>>> import numpy as np
>>> np.set_printoptions(suppress=True, linewidth=200)
>>> arr = np.loadtxt("out8.csv", delimiter=",")
>>> print(arr)
[[0. 0. 1. 0. 0. 1. 0. 0. 0. 1. 0.]
 [0. 0. 0. 1. 0. 0. 0. 0. 1. 0. 0.]
 [1. 0. 0. 0. 0. 0. 0. 1. 0. 1. 0.]
 [0. 1. 0. 0. 0. 0. 0. 0. 0. 0. 0.]
 [0. 0. 0. 0. 0. 0. 1. 0. 0. 0. 1.]
 [1. 0. 0. 0. 0. 0. 0. 1. 0. 1. 0.]
 [0. 0. 0. 0. 1. 0. 0. 0. 0. 0. 0.]
 [0. 0. 1. 0. 0. 1. 0. 0. 0. 1. 0.]
 [0. 1. 0. 0. 0. 0. 0. 0. 0. 0. 0.]
 [1. 0. 1. 0. 0. 1. 0. 1. 0. 0. 0.]
 [0. 0. 0. 0. 1. 0. 0. 0. 0. 0. 0.]]
>>> print(np.round(np.linalg.norm(arr, axis=0), 3))
[1.732 1.414 1.732 1.    1.414 1.732 1.    1.732 1.    2.    1.   ]
>>> print(np.round(np.linalg.norm(arr, axis=1), 3))
[1.732 1.414 1.732 1.    1.414 1.732 1.    1.732 1.    2.    1.   ]
>>> print(round(float(np.linalg.norm(arr[8] - arr[5])), 3))
2.0
>>> print(np.linalg.norm(arr, axis=1).argmax())
9
>>> rank = np.linalg.matrix_rank(arr)
>>> print(rank)
7
>>> ns = np.linalg.svd(arr)[2][rank:].T
>>> print([int(np.linalg.matrix_rank(arr[:, :j + 1])) for j in range(11)])
[1, 2, 3, 4, 5, 5, 6, 6, 6, 7, 7]
>>> print([int(np.linalg.matrix_rank(np.delete(arr, i, axis=0))) for i in range(11)])
[7, 6, 7, 7, 6, 7, 7, 7, 7, 6, 7]
>>> print([int(np.linalg.matrix_rank(arr[:i])) for i in range(1, len(arr) + 1)])
[1, 2, 3, 4, 5, 5, 6, 6, 6, 7, 7]
>>> F = np.load("block15.npy")
>>> print(F)
[[-1  0  1  2  3  4  5  6  7  8]
 [ 9 10 11 12 13 14 15 16 17 18]
 [19 20 21 22 23 24 25 26 27 28]
 [29 30 31 32 33 34 35 36 37 38]
 [39 40 41 42 43 44 45 46 47 48]]
>>> U, sig, vt = np.linalg.svd(F)
>>> V = vt[:(sig > 1e-8).sum()]
>>> rng = np.random.default_rng(800)
>>> x0 = F[2] + 2 * F[4] + rng.integers(2) * np.eye(10)[4]
>>> print(x0)
[ 97. 100. 103. 106. 109. 112. 115. 118. 121. 124.]
>>> print(np.round(np.diag(V.T @ V), 3))
[0.345 0.248 0.176 0.127 0.103 0.103 0.127 0.176 0.248 0.345]
>>> print(np.round(F @ np.linalg.pinv(F) @ F, 3) + 0)
[[-1.  0.  1.  2.  3.  4.  5.  6.  7.  8.]
 [ 9. 10. 11. 12. 13. 14. 15. 16. 17. 18.]
 [19. 20. 21. 22. 23. 24. 25. 26. 27. 28.]
 [29. 30. 31. 32. 33. 34. 35. 36. 37. 38.]
 [39. 40. 41. 42. 43. 44. 45. 46. 47. 48.]]
>>> print(np.allclose(F[:-1].T @ np.linalg.lstsq(F[:-1].T, F[-1])[0], F[-1]))
True
>>> print(np.abs(np.diag(np.linalg.qr(F)[1])) > 1e-9)
[ True  True False False False]
>>> print(np.unique(F.round(6), axis=0).shape)
(5, 10)
>>> u = np.array([1, -1, 3])
>>> print(np.cross(F[3, :3], F[1, :3]))
[ 20 -40  20]
>>> print(np.array([np.convolve(row, u, "same") for row in F]))
[[  1  -2   1   4   7  10  13  16  19  13]
 [  1  28  31  34  37  40  43  46  49  33]
 [  1  58  61  64  67  70  73  76  79  53]
 [  1  88  91  94  97 100 103 106 109  73]
 [  1 118 121 124 127 130 133 136 139  93]]
>>> print(np.correlate(F[3], F[1], "full"))
[ 522 1033 1532 2018 2490 2947 3388 3812 4218 4605 4038 3492 2968 2467 1990 1538 1112  713  342]
>>> print(np.convolve(F[3], u))
[ 29   1  88  91  94  97 100 103 106 109  73 114]
>>> print(np.polyval(u, F[3]))
[ 815  873  933  995 1059 1125 1193 1263 1335 1409]
>>> print(arr.sum(axis=0))
[3. 2. 3. 1. 2. 3. 1. 3. 1. 4. 1.]
>>> print(np.argwhere(np.triu(arr)))
[[ 0  2]
 [ 0  5]
 [ 0  9]
 [ 1  3]
 [ 1  8]
 [ 2  7]
 [ 2  9]
 [ 4  6]
 [ 4 10]
 [ 5  7]
 [ 5  9]
 [ 7  9]]
>>> print(np.trace(arr @ arr @ arr) // 6)
4.0
>>> L = np.diag(arr.sum(axis=1)) - arr
>>> print(L)
[[ 3.  0. -1.  0.  0. -1.  0.  0.  0. -1.  0.]
 [ 0.  2.  0. -1.  0.  0.  0.  0. -1.  0.  0.]
 [-1.  0.  3.  0.  0.  0.  0. -1.  0. -1.  0.]
 [ 0. -1.  0.  1.  0.  0.  0.  0.  0.  0.  0.]
 [ 0.  0.  0.  0.  2.  0. -1.  0.  0.  0. -1.]
 [-1.  0.  0.  0.  0.  3.  0. -1.  0. -1.  0.]
 [ 0.  0.  0.  0. -1.  0.  1.  0.  0.  0.  0.]
 [ 0.  0. -1.  0.  0. -1.  0.  3.  0. -1.  0.]
 [ 0. -1.  0.  0.  0.  0.  0.  0.  1.  0.  0.]
 [-1.  0. -1.  0.  0. -1.  0. -1.  0.  4.  0.]
 [ 0.  0.  0.  0. -1.  0.  0.  0.  0.  0.  1.]]
>>> print((np.linalg.eigvalsh(L) < 1e-8).sum())
3
>>> U, sig, vt = np.linalg.svd(F, full_matrices=False)
>>> print(sig.round(3) + 0)
[194.721  10.43    0.      0.      0.   ]
>>> print((sig > 1e-8).sum())
2
>>> print(np.round(np.abs(vt[0]), 3))
[0.271 0.28  0.29  0.3   0.31  0.32  0.33  0.34  0.349 0.359]
>>> print(np.round(U.T @ U, 3) + 0)
[[1. 0. 0. 0. 0.]
 [0. 1. 0. 0. 0.]
 [0. 0. 1. 0. 0.]
 [0. 0. 0. 1. 0.]
 [0. 0. 0. 0. 1.]]
>>> print(np.abs(U[:, 0]).round(6).argmax())
4
>>> print(round(np.sqrt((sig ** 2).sum()), 3), round(float(np.linalg.norm(F)), 3))
195.0 195.0
>>> print(np.allclose(U * sig @ vt, F))
True
>>> J = np.array([[-1, 0, 3],
...     [-3, -3, 3],
...     [-1, 1, 3],
...     [0, -3, -1],
...     [1, -1, -2],
...     [3, 0, 2],
...     [-2, -2, -2],
...     [2, -1, -1],
...     [3, 2, -2],
...     [1, 1, 2]])
>>> J[-1] = J[0] + 5 * J[1]
>>> print(J)
[[ -1   0   3]
 [ -3  -3   3]
 [ -1   1   3]
 [  0  -3  -1]
 [  1  -1  -2]
 [  3   0   2]
 [ -2  -2  -2]
 [  2  -1  -1]
 [  3   2  -2]
 [-16 -15  18]]
>>> u, r1 = J[1], J[6]
>>> print(u @ r1)
6
>>> pr = (u @ r1) / (u @ u) * u
>>> print(np.outer(u, r1))
[[ 6  6  6]
 [ 6  6  6]
 [-6 -6 -6]]
>>> print(round(float((r1 - pr) @ u), 3))
0.0
>>> print(np.linalg.matrix_rank(np.outer(u, r1)))
1
>>> hat = J @ np.linalg.solve(J.T @ J, J.T)
>>> print(np.round(np.linalg.eigvalsh(hat), 3) + 0)
[0. 0. 0. 0. 0. 0. 0. 1. 1. 1.]
>>> print(np.round(hat @ J[:, 0], 3) + 0)
[ -1.  -3.  -1.   0.   1.   3.  -2.   2.   3. -16.]
>>> print(round(np.linalg.norm(J, "nuc"), 3))
39.556
>>> print(np.round(np.linalg.norm(J, axis=1), 3))
[ 3.162  5.196  3.317  3.162  2.449  3.606  3.464  2.449  4.123 28.373]
>>> print(round(float(np.linalg.norm(J[9], 1)), 3), round(np.linalg.norm(J[9], np.inf), 3))
49.0 18.0
>>> print(np.round(np.linalg.norm(J, axis=0), 3))
[17.146 15.937 19.209]
>>> print(round(np.linalg.norm(J, 2), 3))
29.378
>>> D = np.linalg.norm(J[:, None] - J[None], axis=-1)
>>> print(D.mean(axis=1).argmax())
9
>>> print(D.shape)
(10, 10)
>>> print(np.linalg.matrix_rank(D ** 2))
5
>>> print(D[8].round(3))
[ 6.708  9.274  6.481  5.916  3.606  4.472  6.403  3.317  0.    32.404]
>>> print((D + 1e9 * np.eye(10)).round(6).argmin(axis=1))
[2 0 0 4 7 7 3 4 7 1]
>>> print(D[:5, :5].round(3))
[[0.    3.606 1.    5.099 5.477]
 [3.606 0.    4.472 5.    6.708]
 [1.    4.472 0.    5.745 5.745]
 [5.099 5.    5.745 0.    2.449]
 [5.477 6.708 5.745 2.449 0.   ]]
>>> x0 = np.array([2, 1, 1])
>>> rhs = J @ x0
>>> print(np.round(np.linalg.pinv(J) @ J, 3) + 0)
[[1. 0. 0.]
 [0. 1. 0.]
 [0. 0. 1.]]
>>> print(np.round(np.linalg.solve(J.T @ J, J.T @ rhs), 3))
[2. 1. 1.]
>>> rhs = rhs + 0.02 * rng.normal(size=10)
>>> print(rhs.round(3))
[  1.004  -5.996   2.013  -4.014  -0.988   7.939  -7.988   1.988   6.001 -28.995]
>>> beta, *_ = np.linalg.lstsq(J, rhs)
>>> print(beta.round())
[2. 1. 1.]
>>> print(round(np.linalg.norm(rhs - J @ beta), 3))
0.035
>>> print([round(float(np.linalg.norm(np.linalg.solve(J.T @ J + lam * np.eye(3), J.T @ rhs))), 2) for lam in (0, 1, 10, 100)])
[2.44, 2.37, 1.94, 1.07]
>>> print(beta.round(3))
[1.989 1.006 0.995]
>>> print(np.round(J.T @ (rhs - J @ beta), 3) + 0)
[0. 0. 0.]
>>> other = np.array([[5, 7], [6, 0], [5, 2]])
>>> X = np.tile(other, (2, 3))
>>> print(X)
[[5 7 5 7 5 7]
 [6 0 6 0 6 0]
 [5 2 5 2 5 2]
 [5 7 5 7 5 7]
 [6 0 6 0 6 0]
 [5 2 5 2 5 2]]
>>> U, sig, vt = np.linalg.svd(X)
>>> print(np.argmax(sig[:-1] / (sig[1:] + 1e-6)) + 1)
2
>>> other = U[:, :2] @ np.diag(sig[:2]) @ vt[:2]
>>> print(np.linalg.matrix_rank(other))
2
>>> print(np.round(np.linalg.norm(X - other, 2), 3), np.round(sig[2], 3))
0.0 0.0
>>> print(other.round(3) + 0)
[[5. 7. 5. 7. 5. 7.]
 [6. 0. 6. 0. 6. 0.]
 [5. 2. 5. 2. 5. 2.]
 [5. 7. 5. 7. 5. 7.]
 [6. 0. 6. 0. 6. 0.]
 [5. 2. 5. 2. 5. 2.]]
>>> labels = rng.permutation(6)
>>> print(labels)
[0 4 2 3 5 1]
>>> other = X[labels][:, labels]
>>> print(np.round(np.sort(np.abs(np.linalg.eigvals(other))), 3) + 0)
[ 0.  0.  0.  0.  0. 25.]
>>> print(other)
[[5 5 5 7 7 7]
 [6 6 6 0 0 0]
 [5 5 5 2 2 2]
 [5 5 5 7 7 7]
 [5 5 5 2 2 2]
 [6 6 6 0 0 0]]
>>> print(round(np.linalg.det(other), 3), round(float(np.linalg.det(X[labels])), 3))
0.0 0.0
>>> U, sig, vt = np.linalg.svd(X)
>>> V = vt[:(sig > 1e-8).sum()]
>>> x0 = X[5] + -2 * X[2] + rng.integers(2) * np.eye(6)[3]
>>> print(x0)
[-5. -2. -5. -1. -5. -2.]
>>> print(round(float(np.linalg.norm(x0 - V.T @ V @ x0)), 3))
0.816
>>> print(np.allclose(V.T @ V @ x0, x0))
False
>>> feats = np.array([[-1, -2, 0, 1, -1, -1, 2, 1, -1],
...     [-2, 0, 0, 2, 0, 1, 2, -1, 1],
...     [-1, -2, -2, 1, 0, 0, -2, 2, -2],
...     [2, 1, -1, 1, 0, 1, 1, 1, -1],
...     [-2, 2, 0, 0, -1, 0, 0, 1, 2],
...     [1, -1, -2, 0, -2, 0, 0, -1, -1],
...     [-2, 2, -1, 1, 0, 2, -1, -1, 1],
...     [0, 0, -1, -2, -1, 2, 0, -2, 0],
...     [2, 2, 2, -2, -1, 2, -1, 1, 0],
...     [2, -2, -2, -1, -1, 0, 2, 1, 2],
...     [-1, 0, 0, 2, -2, -1, -2, -1, 1]])
>>> print(feats)
[[-1 -2  0  1 -1 -1  2  1 -1]
 [-2  0  0  2  0  1  2 -1  1]
 [-1 -2 -2  1  0  0 -2  2 -2]
 [ 2  1 -1  1  0  1  1  1 -1]
 [-2  2  0  0 -1  0  0  1  2]
 [ 1 -1 -2  0 -2  0  0 -1 -1]
 [-2  2 -1  1  0  2 -1 -1  1]
 [ 0  0 -1 -2 -1  2  0 -2  0]
 [ 2  2  2 -2 -1  2 -1  1  0]
 [ 2 -2 -2 -1 -1  0  2  1  2]
 [-1  0  0  2 -2 -1 -2 -1  1]]
>>> u = np.array([3, 1])
>>> print(np.convolve(feats[3], u))
[ 6  5 -2  2  1  3  4  4 -2 -1]
>>> print(np.correlate(feats[3], feats[9], "full"))
[ 4  4  3  3 -3  1 -1 -1  4  2 -8 -2 -4 -1  2  4 -2]
>>> print(np.array([np.convolve(row, u, "same") for row in feats]))
[[-3 -7 -2  3 -2 -4  5  5 -2]
 [-6 -2  0  6  2  3  7 -1  2]
 [-3 -7 -8  1  1  0 -6  4 -4]
 [ 6  5 -2  2  1  3  4  4 -2]
 [-6  4  2  0 -3 -1  0  3  7]
 [ 3 -2 -7 -2 -6 -2  0 -3 -4]
 [-6  4 -1  2  1  6 -1 -4  2]
 [ 0  0 -3 -7 -5  5  2 -6 -2]
 [ 6  8  8 -4 -5  5 -1  2  1]
 [ 6 -4 -8 -5 -4 -1  6  5  7]
 [-3 -1  0  6 -4 -5 -7 -5  2]]
